% ipython --no-banner

In [1]: import numpy as np

In [2]: np.set_printoptions(precision=2, suppress=True, linewidth=160)

In [3]: def rnd(a):
   ...:     return np.round(a, 2) + 0
   ...: 

In [4]: M = np.loadtxt("out15.csv", delimiter=",")

In [5]: rnd(M)
Out[5]: 
array([[-0.83,  0.42,  0.09,  0.37],
       [-0.23, -0.68,  0.69,  0.1 ],
       [ 0.09, -0.4 , -0.47,  0.78],
       [ 0.51,  0.45,  0.54,  0.5 ]])

In [6]: # keeps lengths

In [7]: q, evecs = np.linalg.qr(M[:, :2])[0], np.linalg.qr(M[:, 2:])[0]

In [8]: sigma = np.linalg.svd(q.T @ evecs, compute_uv=False)

In [9]: rnd(np.linalg.norm(q @ q.T - evecs @ evecs.T, 2))
Out[9]: np.float64(1.0)

In [10]: rnd(sigma)
Out[10]: array([0., 0.])

In [11]: rnd(np.poly(M))
Out[11]: array([ 1.  ,  1.48,  0.  , -1.48, -1.  ])

In [12]: rnd(np.linalg.det(M.T))
Out[12]: np.float64(-1.0)

In [13]: rnd(np.einsum("ij,ji->", M, M))
Out[13]: np.float64(2.2)

In [14]: rnd(np.kron(np.eye(2, dtype=int), M))
Out[14]: 
array([[-0.83,  0.42,  0.09,  0.37,  0.  ,  0.  ,  0.  ,  0.  ],
       [-0.23, -0.68,  0.69,  0.1 ,  0.  ,  0.  ,  0.  ,  0.  ],
       [ 0.09, -0.4 , -0.47,  0.78,  0.  ,  0.  ,  0.  ,  0.  ],
       [ 0.51,  0.45,  0.54,  0.5 ,  0.  ,  0.  ,  0.  ,  0.  ],
       [ 0.  ,  0.  ,  0.  ,  0.  , -0.83,  0.42,  0.09,  0.37],
       [ 0.  ,  0.  ,  0.  ,  0.  , -0.23, -0.68,  0.69,  0.1 ],
       [ 0.  ,  0.  ,  0.  ,  0.  ,  0.09, -0.4 , -0.47,  0.78],
       [ 0.  ,  0.  ,  0.  ,  0.  ,  0.51,  0.45,  0.54,  0.5 ]])

In [15]: rnd(np.einsum("ii->", M))
Out[15]: np.float64(-1.48)

In [16]: rnd(np.linalg.det(2 * M)), rnd(np.linalg.det(M))
Out[16]: (np.float64(-16.0), np.float64(-1.0))

In [17]: out = M / np.linalg.norm(M, axis=1, keepdims=True)

In [18]: G = out @ out.T

In [19]: rnd(G)
Out[19]: 
array([[1., 0., 0., 0.],
       [0., 1., 0., 0.],
       [0., 0., 1., 0.],
       [0., 0., 0., 1.]])

In [20]: (np.abs(G) > 0.9).astype(int)
Out[20]: 
array([[1, 0, 0, 0],
       [0, 1, 0, 0],
       [0, 0, 1, 0],
       [0, 0, 0, 1]])

In [21]: np.argwhere(np.triu(np.abs(G) > 0.95, 1))
Out[21]: array([], shape=(0, 2), dtype=int64)

In [22]: np.degrees(np.arccos(np.clip(G[0, 1], -1, 1)))
Out[22]: np.float64(90.0)

In [23]: rnd(G[0])
Out[23]: array([1., 0., 0., 0.])

In [24]: (G - 2 * np.eye(4)).round(6).argmax(axis=1)
Out[24]: array([1, 0, 0, 0])

In [25]: rnd(np.linalg.pinv(M))
Out[25]: 
array([[-0.83, -0.23,  0.09,  0.51],
       [ 0.42, -0.68, -0.4 ,  0.45],
       [ 0.09,  0.69, -0.47,  0.54],
       [ 0.37,  0.1 ,  0.78,  0.5 ]])

In [26]: rnd(np.linalg.norm(M, axis=0))
Out[26]: array([1., 1., 1., 1.])

In [27]: rnd(M @ M.T)
Out[27]: 
array([[1., 0., 0., 0.],
       [0., 1., 0., 0.],
       [0., 0., 1., 0.],
       [0., 0., 0., 1.]])

In [28]: rnd(M.T @ M)
Out[28]: 
array([[1., 0., 0., 0.],
       [0., 1., 0., 0.],
       [0., 0., 1., 0.],
       [0., 0., 0., 1.]])

In [29]: rnd(np.linalg.svd(M, compute_uv=False))
Out[29]: array([1., 1., 1., 1.])
